$ python -q
>>> import numpy as np
>>> np.set_printoptions(precision=2, suppress=True, linewidth=100, legacy="1.25")
>>> def rd(a):
...     return np.round(a, 2) + 0
... 
>>> m1 = np.loadtxt("m.csv", delimiter=",")
>>> print(rd(m1))
[[-0.09  0.02 -0.59  0.15 -0.44 -0.08 -0.4  -0.51]
 [ 0.32 -0.15 -0.44 -0.13 -0.16 -0.57  0.49  0.25]
 [ 0.69 -0.14 -0.31 -0.09  0.39  0.29 -0.39  0.13]
 [-0.14  0.28 -0.16 -0.14 -0.48  0.27 -0.21  0.71]
 [ 0.09  0.28 -0.17  0.87  0.11  0.17  0.27  0.13]
 [ 0.23 -0.22  0.44  0.38 -0.22 -0.5  -0.48  0.2 ]
 [ 0.41 -0.3   0.26  0.02 -0.58  0.45  0.31 -0.2 ]
 [-0.41 -0.81 -0.21  0.19  0.09  0.18  0.    0.23]]
>>> rng = np.random.default_rng(5921)
>>> idx = rng.permutation(8)
>>> print(idx)
[3 7 1 4 5 0 6 2]
>>> out = m1[idx][:, idx]
>>> print(rd(np.diag(out)))
[-0.14  0.23 -0.15  0.11 -0.5  -0.09  0.31 -0.31]
>>> print(np.allclose(out, m1))
False
>>> print(rd(np.trace(out)))
-0.54
>>> print(rd(np.sort(np.abs(np.linalg.eigvals(out)))))
[1. 1. 1. 1. 1. 1. 1. 1.]
>>> J = np.loadtxt("layer0.csv", delimiter=",")
>>> print(J)
[[-0.13  0.03 -0.09 -0.15 -0.13 -0.14]
 [-2.04  0.02 -1.37 -2.06 -2.06 -2.04]
 [ 0.83 -0.05  0.56  0.86  0.82  0.83]
 [-0.86 -0.01 -0.61 -0.9  -0.93 -0.9 ]
 [-5.09 -0.01 -3.41 -5.11 -5.08 -5.09]
 [-1.78  0.01 -1.14 -1.78 -1.72 -1.74]
 [-3.07  0.   -2.04 -3.09 -3.08 -3.07]
 [-2.28  0.01 -1.57 -2.3  -2.29 -2.32]
 [-1.19  0.   -0.79 -1.21 -1.21 -1.25]
 [ 3.61  0.03  2.38  3.61  3.62  3.62]
 [ 5.34  0.    3.56  5.32  5.36  5.36]
 [ 1.51  0.    1.02  1.5   1.5   1.54]
 [-4.3   0.01 -2.84 -4.24 -4.29 -4.24]
 [ 6.19 -0.01  4.12  6.17  6.18  6.21]
 [-1.6   0.03 -1.07 -1.57 -1.56 -1.61]
 [-1.77 -0.01 -1.17 -1.77 -1.72 -1.76]
 [-2.98 -0.03 -1.98 -2.97 -3.02 -2.98]
 [-0.6   0.02 -0.39 -0.55 -0.57 -0.57]
 [ 1.43  0.01  0.95  1.44  1.42  1.44]
 [-5.94  0.02 -3.97 -5.96 -6.05 -5.99]
 [-3.75  0.01 -2.46 -3.71 -3.72 -3.72]
 [ 9.17  0.01  6.12  9.19  9.14  9.16]
 [-0.24  0.   -0.17 -0.28 -0.23 -0.24]
 [-1.76 -0.02 -1.18 -1.73 -1.77 -1.78]
 [ 3.81 -0.03  2.52  3.81  3.82  3.79]
 [-0.09 -0.01 -0.09 -0.09 -0.08 -0.08]
 [-1.97 -0.01 -1.3  -1.96 -1.99 -1.98]
 [ 0.27 -0.01  0.24  0.31  0.29  0.28]]
>>> Xs = J - J.mean(axis=0)
>>> evecs = np.linalg.svd(Xs)[2][:1]
>>> out = Xs - Xs @ evecs.T @ evecs
>>> print(rd(np.linalg.norm(out) / np.linalg.norm(Xs)))
0.01
>>> print(rd((Xs @ evecs.T).std(axis=0)))
[7.13]
>>> print(rd(np.cov(Xs @ evecs.T, rowvar=False)))
52.75
>>> print(rd(out.std(axis=0)))
[0.02 0.02 0.02 0.02 0.02 0.01]
>>> print(np.linalg.norm(out, axis=1).round(6).argmax())
19
>>> M = np.load("run1.npy")
>>> print(M)
[[  0   0   0   0   0]
 [  2   2  -4   2  -3]
 [ -1  -4   4  -4   5]
 [  0   0   0   0   0]
 [  2  -2   2   4  -1]
 [  2   2  -4   2  -3]
 [  0   0   0   0   0]
 [  0   0   0   0   0]
 [  1  -6   6   0   4]
 [  2   2  -4   2  -3]
 [ -3 -10   8  -4   5]
 [  2   2  -4   2  -3]
 [ -1  -4   4  -4   5]
 [  0   0   0   0   0]
 [  0   0   0   0   0]]
>>> W2 = M[[4, 3]].astype(float)
>>> for _ in range(4):
...     idx = np.linalg.norm(M[:, None] - W2, axis=-1).argmin(axis=1)
...     W2 = np.array([M[idx == j].mean(axis=0) for j in range(2)])
... 
>>> print(idx)
[1 1 0 1 1 1 1 1 0 1 0 1 0 1 1]
>>> print(np.abs(W2[1] - W2[0]).argmax())
2
>>> print(rd(W2[1] - W2[0]))
[ 1.91  6.55 -6.77  4.09 -5.93]
